>>> import numpy as np
>>> np.set_printoptions(precision=2, suppress=True, linewidth=120)
>>> E = np.load("mat.npy")
>>> E
array([[ 0.54, -0.11, -0.27, -0.34,  0.35],
       [ 0.99,  0.96,  0.61, -0.86,  0.64],
       [ 0.15,  0.74,  0.68, -0.13, -0.21],
       [ 0.38, -0.26, -0.53,  0.88,  0.11],
       [ 0.7 , -0.97, -0.94,  0.96,  0.93],
       [ 0.99,  0.97,  0.83, -0.96,  0.62],
       [-0.02,  0.69,  0.42, -0.74, -0.54],
       [-1.  ,  0.1 ,  0.72,  0.28, -0.95],
       [-0.15, -0.84, -0.78, -0.28,  0.32],
       [-0.91, -0.69, -0.18,  0.96, -0.41],
       [-0.77, -0.94, -0.9 ,  0.39, -0.17],
       [ 0.63, -0.61, -0.58, -0.9 ,  0.68],
       [-0.9 , -0.8 , -0.34,  0.45, -0.24],
       [ 0.98,  0.98,  0.85, -0.73,  0.34]])
>>> Xs = E - E.mean(axis=1)
Traceback (most recent call last):
  File "<python-input-4>", line 1, in <module>
    Xs = E - E.mean(axis=1)
         ~~^~~~~~~~~~~~~~~~
ValueError: operands could not be broadcast together with shapes (14,5) (14,) 
>>> Xs = E - E.mean(axis=0)
>>> U, s, Vt = np.linalg.svd(Xs, full_matrices=False)
>>> np.searchsorted(np.cumsum(s ** 2) / (s ** 2).sum(), 0.9) + 1
np.int64(2)
>>> np.abs(Vt[0]).argmax()
np.int64(1)
>>> (np.sign(U[:, 0]) == np.sign(U[0, 0])).astype(int)
array([1, 1, 1, 0, 0, 1, 1, 0, 0, 0, 0, 1, 0, 1])
>>> s
array([4.44, 3.01, 1.62, 0.61, 0.31])
>>> u = np.array([2, 1, -1, -3, -2, -2, 2, 0, 1])
>>> g = np.array([0, -8, 7, 4, -1, -8, -7, -5, -4])
>>> X = u[:, None] + g[None, :]
>>> X
array([[  2,  -6,   9,   6,   1,  -6,  -5,  -3,  -2],
       [  1,  -7,   8,   5,   0,  -7,  -6,  -4,  -3],
       [ -1,  -9,   6,   3,  -2,  -9,  -8,  -6,  -5],
       [ -3, -11,   4,   1,  -4, -11, -10,  -8,  -7],
       [ -2, -10,   5,   2,  -3, -10,  -9,  -7,  -6],
       [ -2, -10,   5,   2,  -3, -10,  -9,  -7,  -6],
       [  2,  -6,   9,   6,   1,  -6,  -5,  -3,  -2],
       [  0,  -8,   7,   4,  -1,  -8,  -7,  -5,  -4],
       [  1,  -7,   8,   5,   0,  -7,  -6,  -4,  -3]])
>>> u, g = X[4], X[7]
>>> u @ u
np.int64(408)
>>> p = (u @ g) / (u @ u) * u
>>> round(np.linalg.norm(u + g) ** 2 + np.linalg.norm(u - g) ** 2, 2)
np.float64(1384.0)
>>> round((g - p) @ u, 2)
np.float64(-0.0)
>>> g - p
array([1.61, 0.04, 2.98, 2.39, 1.41, 0.04, 0.24, 0.63, 0.82])
